% python3 -q
>>> import numpy as np
>>> np.set_printoptions(precision=3, suppress=True, linewidth=160)
>>> data = np.loadtxt("w.csv", delimiter=",")
>>> data
array([[4., 2.],
       [2., 4.]])
>>> round(float(np.linalg.det(data[::-1])), 3)
-12.0
>>> np.poly(data)
array([ 1., -8., 12.])
>>> np.kron(np.eye(2, dtype=int), data)
array([[4., 2., 0., 0.],
       [2., 4., 0., 0.],
       [0., 0., 4., 2.],
       [0., 0., 2., 4.]])
>>> np.einsum("ij,ji->", data, data)
np.float64(40.0)
>>> np.linalg.eigvals(data)
array([6., 2.])
>>> X = np.loadtxt("a.csv", delimiter=",")
>>> X
array([[ 2.,  2.,  1.,  3.],
       [ 2.,  2., -4.,  0.],
       [-2., -5., -3.,  4.],
       [ 4.,  5.,  4.,  5.]])
>>> vals, V = np.linalg.eig(X)
>>> np.round(X @ V[:, 0] - vals[0] * V[:, 0], 3) + 0
array([0., 0., 0., 0.])
>>> np.sort(np.linalg.eigvals(np.linalg.inv(X)))
array([-0.14 ,  0.122,  0.203, 17.939])
>>> np.argsort(-np.linalg.norm(X, axis=0).round(6), kind="stable")[:3]
array([1, 3, 2])
>>> np.linalg.matrix_rank(X, rtol=0.1)
np.int64(3)
>>> round(np.log10(np.linalg.cond(X)))
2
>>> round(np.linalg.norm(X, 2) / np.linalg.norm(X), 3)
np.float64(0.787)
>>> out = X / np.linalg.norm(X, axis=1, keepdims=True)
>>> cov = out @ out.T
>>> (cov - 2 * np.eye(4)).round(6).argmax(axis=1)
array([3, 0, 1, 0])
>>> cov[1]
array([ 0.192,  1.   , -0.056,  0.045])
>>> cov
array([[ 1.   ,  0.192, -0.16 ,  0.963],
       [ 0.192,  1.   , -0.056,  0.045],
       [-0.16 , -0.056,  1.   , -0.376],
       [ 0.963,  0.045, -0.376,  1.   ]])
>>> np.linalg.norm(out, axis=1)
array([1., 1., 1., 1.])
>>> (np.abs(cov) > 0.9).astype(int)
array([[1, 0, 0, 1],
       [0, 1, 0, 0],
       [0, 0, 1, 0],
       [1, 0, 0, 1]])
>>> np.round(np.degrees(np.arccos(np.clip(cov[1, 3], -1, 1))), 3)
np.float64(87.416)
